% python3 -q
>>> import numpy as np
>>> np.set_printoptions(precision=3, suppress=True, linewidth=200)
>>> feats = np.loadtxt("w.csv", delimiter=",")
>>> feats.round(3) + 0
array([[ -6.068,  -1.762, -11.673,  -2.683],
       [ -1.207,  -1.269,  -5.262,  -0.682],
       [  0.393,  -0.356,  -0.299,   0.459],
       [  0.039,  -0.038,  -0.003,   0.073],
       [ -0.002,   0.002,   0.   ,  -0.003],
       [ -0.094,   0.108,  -0.022,  -0.239],
       [ -0.152,   0.227,  -0.091,  -0.557],
       [  0.213,   0.609,  -0.515,  -1.958],
       [  0.552,   0.722,  -0.666,  -2.487],
       [  0.757,   0.775,  -0.736,  -2.752],
       [  1.431,   0.911,  -0.904,  -3.482]])
>>> U, sig, vt = np.linalg.svd(feats)
>>> sig.round(3) + 0
array([14.665,  5.906,  1.678,  0.   ])
>>> np.argmax(sig[:-1] / (sig[1:] + 1e-6)) + 1
np.int64(3)
>>> M2 = U[:, :3] @ np.diag(sig[:3]) @ vt[:3]
>>> np.linalg.matrix_rank(M2)
np.int64(3)
>>> np.linalg.matrix_rank(feats, rtol=0.05)
np.int64(3)
>>> M2.round(3) + 0
array([[ -6.068,  -1.762, -11.673,  -2.683],
       [ -1.207,  -1.269,  -5.262,  -0.682],
       [  0.393,  -0.356,  -0.299,   0.459],
       [  0.039,  -0.038,  -0.003,   0.073],
       [ -0.002,   0.002,   0.   ,  -0.003],
       [ -0.094,   0.108,  -0.022,  -0.239],
       [ -0.152,   0.227,  -0.091,  -0.557],
       [  0.213,   0.609,  -0.515,  -1.958],
       [  0.552,   0.722,  -0.666,  -2.487],
       [  0.757,   0.775,  -0.736,  -2.752],
       [  1.431,   0.911,  -0.904,  -3.482]])
>>> round(float(np.linalg.norm(feats - M2) / np.linalg.norm(feats)), 3)
0.0
>>> np.linalg.cond(M2) > 100
np.True_
>>> np.round(np.linalg.norm(M2, 2) / np.linalg.norm(M2), 3)
np.float64(0.922)
>>> [round(float(x), 3) for x in np.linalg.svd(M2, compute_uv=False)[:3]]
[14.665, 5.906, 1.678]
>>> cen = feats - feats.mean(axis=0)
>>> evecs = np.linalg.svd(cen)[2][:3]
>>> M2 = cen - cen @ evecs.T @ evecs
>>> (cen @ evecs.T).std(axis=0)
array([3.952, 1.388, 0.488])
>>> np.linalg.norm(M2, axis=1).round(6).argmax()
np.int64(0)
>>> np.round(M2.std(axis=0), 3) + 0
array([0., 0., 0., 0.])
>>> X = np.load("sample13.npy")
>>> X
array([[0, 0, 2],
       [1, 1, 1],
       [0, 0, 1]])
>>> # columns 0 and 1 are equal
>>> def softmax(z):
...     e = np.exp(z - z.max(axis=-1, keepdims=True))
...     return e / e.sum(axis=-1, keepdims=True)
... 
>>> softmax(X[1] + -2)
array([0.333, 0.333, 0.333])
>>> softmax(X[1])
array([0.333, 0.333, 0.333])
>>> scores = X @ X.T / np.sqrt(3)
>>> softmax(scores + np.triu(np.full(scores.shape, -np.inf), 1))
array([[1.   , 0.   , 0.   ],
       [0.36 , 0.64 , 0.   ],
       [0.471, 0.264, 0.264]])
>>> softmax(scores).round(6).argmax(axis=1)
array([0, 1, 0])
>>> U, sig, vt = np.linalg.svd(X)
>>> evecs = vt[:(sig > 1e-8).sum()]
>>> rng = np.random.default_rng(162)
>>> x0 = X[2] + 5 * X[1] + rng.integers(2) * np.eye(3)[1]
>>> x0
array([5., 6., 6.])
>>> np.round(evecs.T @ evecs, 3) + 0
array([[0.5, 0.5, 0. ],
       [0.5, 0.5, 0. ],
       [0. , 0. , 1. ]])
>>> np.allclose(evecs.T @ evecs @ x0, x0)
False
>>> np.round(np.linalg.norm(x0 - evecs.T @ evecs @ x0), 3)
np.float64(0.707)
>>> np.linalg.matrix_rank(np.vstack([X, x0]))
np.int64(3)
>>> np.diag(evecs.T @ evecs)
array([0.5, 0.5, 1. ])
>>> U, sig, vt = np.linalg.svd(X)
>>> np.argmax(sig[:-1] / (sig[1:] + 1e-6)) + 1
np.int64(2)
>>> sig.round(3) + 0
array([2.54 , 1.245, 0.   ])
>>> M2 = U[:, :2] @ np.diag(sig[:2]) @ vt[:2]
>>> np.round(np.abs(X - M2).max(), 3)
np.float64(0.0)
>>> np.linalg.matrix_rank(M2)
np.int64(2)
>>> round(np.linalg.norm(X - M2, 2), 3), round(float(sig[2]), 3)
(np.float64(0.0), 0.0)
>>> K = np.load("mat.npy")
>>> K
array([[7, 9, 6, 4, 0, 1],
       [6, 3, 3, 5, 2, 1],
       [6, 8, 9, 1, 4, 8],
       [1, 2, 8, 4, 1, 8],
       [5, 6, 0, 6, 2, 0],
       [1, 3, 5, 0, 6, 2]])
>>> x0 = np.array([1, 0, 2, 2, 2, 1])
>>> h1 = np.maximum(K @ x0, 0)
>>> np.tanh(K @ x0)
array([1., 1., 1., 1., 1., 1.])
>>> np.maximum(K @ x0, 0) - np.maximum(-K @ x0, 0)
array([28, 27, 42, 35, 21, 25])
>>> K.T @ h1
array([ 775,  940, 1032,  555,  449,  721])
>>> h1
array([28, 27, 42, 35, 21, 25])
>>> x0 = np.array([-1, 2, 2, -2, 1, 2])
>>> y = K @ x0
>>> coef, lr = np.zeros(6), 1 / np.linalg.norm(K, 2) ** 2
>>> for i in range(200):
...     coef -= lr * K.T @ (K @ coef - y)
...     if i % 50 == 0: print(i, round(np.linalg.norm(K @ coef - y), 3))
... 
0 27.21
50 2.297
100 1.265
150 0.784
>>> coef
array([-0.858,  1.877,  2.048, -2.042,  0.999,  1.974])
>>> idx = rng.permutation(6)
>>> idx
array([5, 1, 3, 2, 0, 4])
>>> M2 = K[idx][:, idx]
>>> round(float(np.linalg.det(M2)), 3), round(np.linalg.det(K[idx]), 3)
(54370.0, np.float64(-54370.0))
>>> np.diag(M2)
array([2, 3, 4, 9, 7, 2])
>>> np.allclose(M2, K)
False
>>> M2
array([[2, 3, 0, 5, 1, 6],
       [1, 3, 5, 3, 6, 2],
       [8, 2, 4, 8, 1, 1],
       [8, 8, 1, 9, 6, 4],
       [1, 9, 4, 6, 7, 0],
       [0, 6, 6, 0, 5, 2]])
>>> f = np.array([3, 3])
>>> np.convolve(K[0], f)
array([21, 48, 45, 30, 12,  3,  3])
>>> np.array([np.convolve(row, f, "same") for row in K])
array([[21, 48, 45, 30, 12,  3],
       [18, 27, 18, 24, 21,  9],
       [18, 42, 51, 30, 15, 36],
       [ 3,  9, 30, 36, 15, 27],
       [15, 33, 18, 18, 24,  6],
       [ 3, 12, 24, 15, 18, 24]])
>>> O, R = np.linalg.qr(K)
>>> round(float(abs(R[0, 0])), 3), np.round(np.linalg.norm(K[:, 0]), 3)
(12.166, np.float64(12.166))
>>> O.shape, R.shape
((6, 6), (6, 6))
>>> E = np.loadtxt("layer8.csv", delimiter=",")
>>> E
array([[ 1.   ,  0.   ,  0.   ,  0.   ,  0.   ,  0.   ],
       [ 0.   ,  1.   ,  0.   ,  0.   ,  0.   ,  0.   ],
       [ 0.   ,  0.   ,  1.   ,  0.   ,  0.   ,  0.   ],
       [ 0.   ,  0.   ,  0.   ,  0.966,  0.   , -0.259],
       [ 0.   ,  0.   ,  0.   ,  0.   ,  1.   ,  0.   ],
       [ 0.   ,  0.   ,  0.   ,  0.259,  0.   ,  0.966]])
>>> # splits into 5 blocks
>>> f = np.array([2, 3, 2, 2, 1, 2])
>>> M2 = E + np.outer(f, np.eye(6)[5])
>>> np.linalg.matrix_rank(np.linalg.inv(M2) - np.linalg.inv(E), tol=1e-8)
np.int64(1)
>>> E @ E
array([[ 1.   ,  0.   ,  0.   ,  0.   ,  0.   ,  0.   ],
       [ 0.   ,  1.   ,  0.   ,  0.   ,  0.   ,  0.   ],
       [ 0.   ,  0.   ,  1.   ,  0.   ,  0.   ,  0.   ],
       [ 0.   ,  0.   ,  0.   ,  0.866,  0.   , -0.5  ],
       [ 0.   ,  0.   ,  0.   ,  0.   ,  1.   ,  0.   ],
       [ 0.   ,  0.   ,  0.   ,  0.5  ,  0.   ,  0.866]])
>>> np.flatnonzero(np.linalg.matrix_power((E != 0) + (E.T != 0) + np.eye(6), 6)[2])
array([2])
